$ ipython --no-banner

In [1]: import numpy as np

In [2]: from numpy import linalg as LA

In [3]: np.set_printoptions(precision=1, suppress=True, linewidth=100, sign=" ")

In [4]: tidy = lambda a: np.round(a, 1) + 0

In [5]: A2 = np.array([[0, 3, 2], [1, 3, 1]])

In [6]: mat = np.block([[np.zeros((2, 2)), A2], [A2.T, np.zeros((3, 3))]])

In [7]: mat
Out[7]: 
array([[ 0.,  0.,  0.,  3.,  2.],
       [ 0.,  0.,  1.,  3.,  1.],
       [ 0.,  1.,  0.,  0.,  0.],
       [ 3.,  3.,  0.,  0.,  0.],
       [ 2.,  1.,  0.,  0.,  0.]])

In [8]: # symmetric

In [9]: left, s, vt = LA.svd(mat)

In [10]: V = vt[:(s > 1e-8).sum()]

In [11]: rng = np.random.default_rng(6)

In [12]: vec = mat[0] + 3 * mat[4] + rng.integers(2) * np.eye(5)[0]

In [13]: vec
Out[13]: array([ 6.,  3.,  0.,  3.,  2.])

In [14]: tidy(V.T @ V)
Out[14]: 
array([[ 1. ,  0. ,  0. ,  0. ,  0. ],
       [ 0. ,  1. ,  0. ,  0. ,  0. ],
       [ 0. ,  0. ,  0.6,  0.3, -0.4],
       [ 0. ,  0. ,  0.3,  0.8,  0.3],
       [ 0. ,  0. , -0.4,  0.3,  0.6]])

In [15]: tidy(np.diag(V.T @ V))
Out[15]: array([ 1. ,  1. ,  0.6,  0.8,  0.6])

In [16]: tidy(LA.norm(vec - V.T @ V @ vec))
Out[16]: np.float64(0.0)

In [17]: proj = np.triu(np.array([[2, 5, 0, 0, 5],
    ...:     [0, 4, 2, 4, 0],
    ...:     [1, 2, 3, 4, 5],
    ...:     [5, 3, 5, 2, 3],
    ...:     [4, 3, 1, 3, 5]]), 1) + np.eye(5)

In [18]: A2 = proj @ mat @ LA.inv(proj)

In [19]: np.trace(A2), np.trace(mat)
Out[19]: (np.float64(0.0), np.float64(0.0))

In [20]: proj @ mat - mat @ proj
Out[20]: 
array([[ 10.,   5.,   5.,  15.,  -4.],
       [ 12.,  14.,   0.,  -4., -14.],
       [ 22.,  17.,  -2.,  -4.,   0.],
       [  6., -12.,  -6., -12., -15.],
       [  0., -10.,  -2.,  -4., -10.]])

In [21]: tidy(LA.det(A2))
Out[21]: np.float64(0.0)

In [22]: tidy(np.trace(LA.pinv(mat) @ mat))
Out[22]: np.float64(4.0)

In [23]: np.unique(mat.round(6), axis=0).shape
Out[23]: (5, 5)

In [24]: np.trace(mat)
Out[24]: np.float64(0.0)

In [25]: tidy(np.sort(np.abs(LA.eigvals(mat))))
Out[25]: array([ 0. ,  1. ,  1. ,  4.8,  4.8])

In [26]: (mat + mat.T) / 2
Out[26]: 
array([[ 0.,  0.,  0.,  3.,  2.],
       [ 0.,  0.,  1.,  3.,  1.],
       [ 0.,  1.,  0.,  0.,  0.],
       [ 3.,  3.,  0.,  0.,  0.],
       [ 2.,  1.,  0.,  0.,  0.]])

In [27]: np.allclose(mat @ mat.T, mat.T @ mat)
Out[27]: True

In [28]: [round(float(LA.det(mat[:i, :i])), 2) + 0 for i in range(1, 6)]
Out[28]: [0.0, 0.0, 0.0, 9.0, 0.0]

In [29]: tidy(LA.eigvalsh(mat).min())
Out[29]: np.float64(-4.8)

In [30]: np.all(LA.eigvalsh(mat) > 0)
Out[30]: np.False_

In [31]: K = np.array([[1.2, -1.1, 0.9, 7.1, -5.0, -4.9],
    ...:     [5.0, -5.8, -4.1, 10.9, -5.8, -11.0],
    ...:     [0.2, 0.0, 0.0, -0.1, 0.0, 0.0],
    ...:     [6.2, 2.9, -2.1, 2.1, -0.9, 6.1],
    ...:     [10.2, -6.1, -9.0, 3.1, 2.0, -3.9],
    ...:     [-0.9, -1.8, -4.0, 1.0, -1.9, -0.9],
    ...:     [1.1, 3.0, 2.9, 10.0, -8.9, -0.9],
    ...:     [6.9, 3.9, 2.1, 7.1, -3.9, 2.7],
    ...:     [12.9, 3.0, 1.1, 16.0, -9.0, -1.0]])

In [32]: K
Out[32]: 
array([[  1.2,  -1.1,   0.9,   7.1,  -5. ,  -4.9],
       [  5. ,  -5.8,  -4.1,  10.9,  -5.8, -11. ],
       [  0.2,   0. ,   0. ,  -0.1,   0. ,   0. ],
       [  6.2,   2.9,  -2.1,   2.1,  -0.9,   6.1],
       [ 10.2,  -6.1,  -9. ,   3.1,   2. ,  -3.9],
       [ -0.9,  -1.8,  -4. ,   1. ,  -1.9,  -0.9],
       [  1.1,   3. ,   2.9,  10. ,  -8.9,  -0.9],
       [  6.9,   3.9,   2.1,   7.1,  -3.9,   2.7],
       [ 12.9,   3. ,   1.1,  16. ,  -9. ,  -1. ]])

In [33]: left, s, vt = LA.svd(K)

In [34]: np.argmax(s[:-1] / (s[1:] + 1e-6)) + 1
Out[34]: np.int64(4)

In [35]: A2 = left[:, :4] @ np.diag(s[:4]) @ vt[:4]

In [36]: tidy(LA.norm(K - A2) / LA.norm(K))
Out[36]: np.float64(0.0)

In [37]: LA.matrix_rank(A2)
Out[37]: np.int64(4)

In [38]: LA.matrix_rank(K, rtol=0.05)
Out[38]: np.int64(4)

In [39]: tidy(np.abs(K - A2).max())
Out[39]: np.float64(0.1)

In [40]: A = np.loadtxt("a.csv", delimiter=",")

In [41]: A
Out[41]: 
array([[ 3.3, -2. , -1. ,  0. ],
       [ 3. , -2.7,  3. , -3. ],
       [-1. , -2. , -0.7,  1. ],
       [ 3. , -2. , -1. ,  0.3]])

In [42]: A2 = np.array([[-2, -2], [-2, 0], [2, 2], [-2, 0]])

In [43]: np.vstack([A, A2.T]).shape
Out[43]: (6, 4)

In [44]: tidy(A @ A2)
Out[44]: 
array([[-4.6, -8.6],
       [11.4,  0. ],
       [ 2.6,  0.6],
       [-4.6, -8. ]])

In [45]: LA.matrix_rank(np.vstack([A, A2.T]))
Out[45]: np.int64(4)

In [46]: tidy(np.einsum("ij->j", A))
Out[46]: array([ 8.3, -8.7,  0.3, -1.7])

In [47]: LA.matrix_rank(A @ A2)
Out[47]: np.int64(2)

In [48]: tidy(A2.T @ A.T)
Out[48]: 
array([[-4.6, 11.4,  2.6, -4.6],
       [-8.6,  0. ,  0.6, -8. ]])

In [49]: q, V = LA.qr(A[:, :2])[0], LA.qr(A[:, 2:])[0]

In [50]: s = LA.svd(q.T @ V, compute_uv=False)

In [51]: tidy(s)
Out[51]: array([ 1. ,  0.1])

In [52]: tidy(LA.norm(q @ q.T - V @ V.T, 2))
Out[52]: np.float64(1.0)

In [53]: left, s, vt = LA.svd(A, full_matrices=False)

In [54]: tidy(left.T @ A @ vt.T)
Out[54]: 
array([[ 7. ,  0. ,  0. ,  0. ],
       [ 0. ,  4.1,  0. ,  0. ],
       [ 0. ,  0. ,  2.3,  0. ],
       [ 0. ,  0. ,  0. ,  0.1]])

In [55]: (s > 1e-8).sum()
Out[55]: np.int64(4)

In [56]: np.abs(left[:, 0]).round(6).argmax()
Out[56]: np.int64(1)

In [57]: tidy(vt @ vt.T)
Out[57]: 
array([[ 1.,  0.,  0.,  0.],
       [ 0.,  1.,  0.,  0.],
       [ 0.,  0.,  1.,  0.],
       [ 0.,  0.,  0.,  1.]])

In [58]: tidy(s / s[0])
Out[58]: array([ 1. ,  0.6,  0.3,  0. ])

In [59]: tidy(s)
Out[59]: array([ 7. ,  4.1,  2.3,  0.1])

In [60]: A2 = np.array([[1, -2], [0, 1]])

In [61]: basis = np.kron(A2, A)

In [62]: basis
Out[62]: 
array([[ 3.3, -2. , -1. ,  0. , -6.6,  4. ,  2. , -0. ],
       [ 3. , -2.7,  3. , -3. , -6. ,  5.4, -6. ,  6. ],
       [-1. , -2. , -0.7,  1. ,  2. ,  4. ,  1.4, -2. ],
       [ 3. , -2. , -1. ,  0.3, -6. ,  4. ,  2. , -0.6],
       [ 0. , -0. , -0. ,  0. ,  3.3, -2. , -1. ,  0. ],
       [ 0. , -0. ,  0. , -0. ,  3. , -2.7,  3. , -3. ],
       [-0. , -0. , -0. ,  0. , -1. , -2. , -0.7,  1. ],
       [ 0. , -0. , -0. ,  0. ,  3. , -2. , -1. ,  0.3]])
